$ ipython --no-banner

In [1]: import numpy as np

In [2]: np.set_printoptions(precision=4, suppress=True, linewidth=200, legacy="1.25")

In [3]: data = np.array([[-29, -3, 14, 9, -4, 21, -49, 47],
   ...:     [-4, 8, -17, 37, -30, 5, 29, -44],
   ...:     [20, 0, -5, -15, 10, -15, 25, -20],
   ...:     [-26, 2, 2, 28, -20, 20, -24, 14],
   ...:     [-23, 3, -1, 30, -22, 18, -16, 5],
   ...:     [25, -1, -4, -23, 16, -19, 27, -19]])

In [4]: data
Out[4]: 
array([[-29,  -3,  14,   9,  -4,  21, -49,  47],
       [ -4,   8, -17,  37, -30,   5,  29, -44],
       [ 20,   0,  -5, -15,  10, -15,  25, -20],
       [-26,   2,   2,  28, -20,  20, -24,  14],
       [-23,   3,  -1,  30, -22,  18, -16,   5],
       [ 25,  -1,  -4, -23,  16, -19,  27, -19]])

In [5]: np.linalg.matrix_rank(data, rtol=0.1)
Out[5]: 2

In [6]: print(np.linalg.cond(data) > 100)
True

In [7]: [round(float(x), 4) for x in np.linalg.svd(data, compute_uv=False)[:3]]
Out[7]: [122.6176, 83.934, 0.0]

In [8]: Uu, sv, Vt = np.linalg.svd(data)

In [9]: np.argmax(sv[:-1] / (sv[1:] + 1e-6)) + 1
Out[9]: 2

In [10]: sv.round(4) + 0
Out[10]: array([122.6176,  83.934 ,   0.    ,   0.    ,   0.    ,   0.    ])

In [11]: A2 = Uu[:, :2] @ np.diag(sv[:2]) @ Vt[:2]

In [12]: print(np.round(np.linalg.norm(data - A2, 2), 4), round(sv[2], 4))
0.0 0.0

In [13]: np.linalg.matrix_rank(data, rtol=0.05)
Out[13]: 2

In [14]: np.round(np.linalg.norm(data - A2) / np.linalg.norm(data), 4)
Out[14]: 0.0

In [15]: print(A2.round(4) + 0)
[[-29.  -3.  14.   9.  -4.  21. -49.  47.]
 [ -4.   8. -17.  37. -30.   5.  29. -44.]
 [ 20.   0.  -5. -15.  10. -15.  25. -20.]
 [-26.   2.   2.  28. -20.  20. -24.  14.]
 [-23.   3.  -1.  30. -22.  18. -16.   5.]
 [ 25.  -1.  -4. -23.  16. -19.  27. -19.]]

In [16]: np.round(np.abs(data - A2).max(), 4)
Out[16]: 0.0

In [17]: rk = np.linalg.matrix_rank(data)

In [18]: rk
Out[18]: 2

In [19]: null = np.linalg.svd(data)[2][rk:].T

In [20]: [int(np.linalg.matrix_rank(data[:, :j + 1])) for j in range(8)]
Out[20]: [1, 2, 2, 2, 2, 2, 2, 2]

In [21]: print(np.allclose(data @ null, 0))
True

In [22]: [int(np.linalg.matrix_rank(data[:i])) for i in range(1, len(data) + 1)]
Out[22]: [1, 2, 2, 2, 2, 2]

In [23]: null.shape
Out[23]: (8, 6)

In [24]: J = np.loadtxt("arr.csv", delimiter=",")

In [25]: print(J)
[[ 0.8447 -0.6378  0.332   0.4649  0.5026  0.1287 -1.7194 -1.0361]
 [ 0.5633 -0.3942  0.3937  0.4861  0.2937  0.0098 -1.1628 -0.7093]
 [ 0.1737 -0.1363  0.4829  0.3004  0.1352 -0.404  -0.4379 -0.2791]]

In [26]: A2 = np.array([[1, -2, 2],
    ...:     [2, 0, -3],
    ...:     [0, -2, -3],
    ...:     [-3, 0, 1],
    ...:     [0, -2, -3],
    ...:     [-2, 0, 0],
    ...:     [0, 1, -3],
    ...:     [3, -3, 0]])

In [27]: print(J @ A2)
[[-5.1913 -1.9697  6.7221]
 [-3.8309 -1.5363  4.2215]
 [-1.0294 -1.1842  0.5161]]

In [28]: np.einsum("ij->j", J)
Out[28]: array([ 1.5817, -1.1683,  1.2086,  1.2514,  0.9315, -0.2655, -3.3201, -2.0245])

In [29]: print(np.einsum("ij,ij->i", J, J))
[5.7457 2.8056 0.8233]

In [30]: np.linalg.matrix_rank(np.vstack([J, A2.T]))
Out[30]: 6

In [31]: A2.T @ J.T
Out[31]: 
array([[-5.1913, -3.8309, -1.0294],
       [-1.9697, -1.5363, -1.1842],
       [ 6.7221,  4.2215,  0.5161]])

In [32]: np.einsum("ik,kj->ij", J, A2)
Out[32]: 
array([[-5.1913, -1.9697,  6.7221],
       [-3.8309, -1.5363,  4.2215],
       [-1.0294, -1.1842,  0.5161]])

In [33]: np.einsum("ik,kj->ji", J, A2)
Out[33]: 
array([[-5.1913, -3.8309, -1.0294],
       [-1.9697, -1.5363, -1.1842],
       [ 6.7221,  4.2215,  0.5161]])

In [34]: F = np.loadtxt("w.csv", delimiter=",")

In [35]: F
Out[35]: 
array([[ 0.2   ,  0.4   ,  1.3   ,  1.1   ,  0.6   ],
       [-0.1   ,  0.3   ,  1.4   ,  2.2   ,  2.2   ],
       [ 0.2   , -2.9   , -0.1   , -0.4   ,  1.4   ],
       [ 0.    , -0.3   ,  0.2   , -0.3   ,  0.4   ],
       [ 0.8   , -0.6   ,  0.4   ,  0.7   ,  1.1   ],
       [-0.1672,  0.3309,  1.4336,  1.5184,  0.9035]])

In [36]: A2 = np.c_[F[:, :1] @ np.array([[2]]), np.array([1, 1, -2, 1, -2, -2])]

In [37]: A2
Out[37]: 
array([[ 0.4   ,  1.    ],
       [-0.2   ,  1.    ],
       [ 0.4   , -2.    ],
       [ 0.    ,  1.    ],
       [ 1.6   , -2.    ],
       [-0.3344, -2.    ]])

In [38]: np.round(np.linalg.norm(A2 - F @ np.linalg.lstsq(F, A2)[0], axis=0), 4) + 0
Out[38]: array([0.    , 2.1727])

In [39]: np.linalg.matrix_rank(np.c_[F, A2])
Out[39]: 6

In [40]: x = np.array([2, -1])

In [41]: rhs = A2 @ x

In [42]: rhs
Out[42]: array([-0.2   , -1.4   ,  2.8   , -1.    ,  5.2   ,  1.3312])

In [43]: np.round(np.linalg.pinv(A2) @ A2, 4) + 0
Out[43]: 
array([[1., 0.],
       [0., 1.]])

In [44]: np.linalg.solve(A2, rhs)
LinAlgError: Last 2 dimensions of the array must be square


In [45]: rng = np.random.default_rng(35)

In [46]: rhs = rhs + 0.02 * rng.normal(size=6)

In [47]: rhs
Out[47]: array([-0.2228, -1.3846,  2.823 , -0.9853,  5.229 ,  1.3313])

In [48]: beta, *_ = np.linalg.lstsq(A2, rhs)

In [49]: [round(float(np.linalg.norm(np.linalg.solve(A2.T @ A2 + lam * np.eye(2), A2.T @ rhs))), 2) for lam in (0, 1, 10, 100)]
Out[49]: [2.25, 1.81, 0.94, 0.2]

In [50]: round(float(np.linalg.norm(rhs - A2 @ beta)), 4)
Out[50]: 0.0386

In [51]: hat = F @ np.linalg.solve(F.T @ F, F.T)

In [52]: np.diag(hat)
Out[52]: array([0.6204, 0.9559, 0.9851, 0.9291, 0.9151, 0.5944])

In [53]: np.allclose(hat @ hat, hat)
Out[53]: True

In [54]: np.round(hat @ F[:, 0], 4) + 0
Out[54]: array([ 0.2   , -0.1   ,  0.2   ,  0.    ,  0.8   , -0.1672])

In [55]: np.round(np.linalg.eigvalsh(hat), 4) + 0
Out[55]: array([0., 1., 1., 1., 1., 1.])

In [56]: feats = np.loadtxt("run0.csv", delimiter=",")

In [57]: feats
Out[57]: 
array([[0., 1., 1., 1., 1.],
       [1., 0., 1., 1., 1.],
       [1., 1., 0., 1., 1.],
       [1., 1., 1., 0., 1.],
       [1., 1., 1., 1., 0.]])

In [58]: np.fft.fft(feats[0])
Out[58]: array([ 4.+0.j, -1.+0.j, -1.+0.j, -1.+0.j, -1.+0.j])

In [59]: (feats @ feats)[0]
Out[59]: array([4., 3., 3., 3., 3.])

In [60]: M = np.vander(np.arange(4) - 3, 4, increasing=True)

In [61]: M
Out[61]: 
array([[  1,  -3,   9, -27],
       [  1,  -2,   4,  -8],
       [  1,  -1,   1,  -1],
       [  1,   0,   0,   0]])

In [62]: # row 0 dominates

In [63]: x = np.array([1, 0, 1, 1])

In [64]: rhs = M @ x

In [65]: rhs
Out[65]: array([-17,  -3,   1,   1])

In [66]: print(np.round(np.linalg.solve(M.T, M[2]), 4) + 0)
[0. 0. 1. 0.]

In [67]: np.round(np.linalg.solve(M, rhs), 4) + 0
Out[67]: array([1., 0., 1., 1.])

In [68]: np.linalg.solve(M, rhs[:-1])
ValueError: solve1: Input operand 1 has a mismatch in its core dimension 0, with gufunc signature (m,m),(m)->(m) (size 3 is different from 4)


In [69]: u = np.array([2, 1, -2, -2])

In [70]: A2 = M + np.outer(u, np.eye(4)[2])

In [71]: np.linalg.matrix_rank(A2 - M)
Out[71]: 1

In [72]: K = np.load("a.npy")

In [73]: K
Out[73]: 
array([[-3.,  1.,  0.,  0.,  0.],
       [ 0., -3.,  1.,  0.,  0.],
       [ 0.,  0., -3.,  1.,  0.],
       [ 0.,  0.,  0., -3.,  1.],
       [ 0.,  0.,  0.,  0., -3.]])

In [74]: A2 = np.array([[4, -4], [-4, -2], [1, 1], [-5, -3], [4, 1]])

In [75]: np.linalg.matrix_rank(np.vstack([K, A2.T]))
Out[75]: 5

In [76]: np.einsum("ik,kj->ij", K, A2)
Out[76]: 
array([[-16.,  10.],
       [ 13.,   7.],
       [ -8.,  -6.],
       [ 19.,  10.],
       [-12.,  -3.]])

In [77]: K @ A2
Out[77]: 
array([[-16.,  10.],
       [ 13.,   7.],
       [ -8.,  -6.],
       [ 19.,  10.],
       [-12.,  -3.]])

In [78]: A = np.loadtxt("data.csv", delimiter=",")

In [79]: print(A)
[[-0.3208 -0.379   0.2806 -0.0014  0.3694  0.0199  0.3394 -0.1453 -0.1751 -0.609 ]
 [ 0.5182 -0.2279 -0.1857 -0.0151 -0.2175  0.1621 -0.2481  0.4363 -0.203  -0.5273]
 [ 0.074   0.0817 -0.3659  0.0292  0.7226 -0.3569  0.0459  0.4365  0.0813  0.0661]
 [-0.0247  0.0477 -0.0383 -0.1887  0.4557  0.4505 -0.614  -0.3049 -0.2739  0.0666]
 [ 0.1481  0.1884 -0.4703 -0.2037 -0.1066 -0.3485  0.2174 -0.4579 -0.5282 -0.1053]
 [ 0.0247 -0.2977  0.1587 -0.6512 -0.0564 -0.4935 -0.3318 -0.0958  0.3046 -0.0531]
 [-0.4195  0.2869 -0.4736  0.0712 -0.1283  0.0691 -0.202  -0.1092  0.4648 -0.4716]
 [ 0.0987 -0.166   0.118   0.6971  0.0164 -0.4561 -0.4177 -0.2751 -0.0292 -0.0596]
 [ 0.3455  0.7061  0.4832 -0.0623  0.141  -0.0918  0.019  -0.0623  0.1    -0.3194]
 [-0.5429  0.2507  0.1826 -0.0541 -0.1878 -0.2385 -0.2668  0.4412 -0.4978 -0.0183]]

In [80]: # columns are unit length and at right angles

In [81]: T = np.stack([A, 2 * A, A[::-1]])

In [82]: np.round(np.einsum("bij,cij->bc", T, T), 4) + 0
Out[82]: 
array([[10., 20.,  0.],
       [20., 40.,  0.],
       [ 0.,  0., 10.]])

In [83]: (T @ A.T).shape
Out[83]: (3, 10, 10)

In [84]: np.linalg.matrix_rank(T.reshape(3, -1))
Out[84]: 2

In [85]: np.linalg.matrix_rank(T)
Out[85]: array([10, 10, 10])

In [86]: np.linalg.det(T)
Out[86]: array([   -1., -1024.,     1.])

In [87]: x = np.array([4, 3, 2, 4, 4, 2, 1, 0, 0, 0])

In [88]: np.round(A.T @ (A @ x), 4) + 0
Out[88]: array([4., 3., 2., 4., 4., 2., 1., 0., 0., 0.])

In [89]: np.abs(np.linalg.eigvals(A))
Out[89]: array([1., 1., 1., 1., 1., 1., 1., 1., 1., 1.])

In [90]: 10 - np.linalg.matrix_rank(A - np.eye(10), tol=1e-8)
Out[90]: 1

In [91]: print(np.sort(np.abs(np.degrees(np.angle(np.linalg.eigvals(A))))))
[  0.      69.1601  69.1601  97.9412  97.9412 113.2061 113.2061 150.8121 150.8121 180.    ]

In [92]: print(np.round(np.linalg.det(A), 4))
-1.0

In [93]: [p for p in range(1, 25) if np.allclose(np.linalg.matrix_power(A, p), np.eye(10))]
Out[93]: []
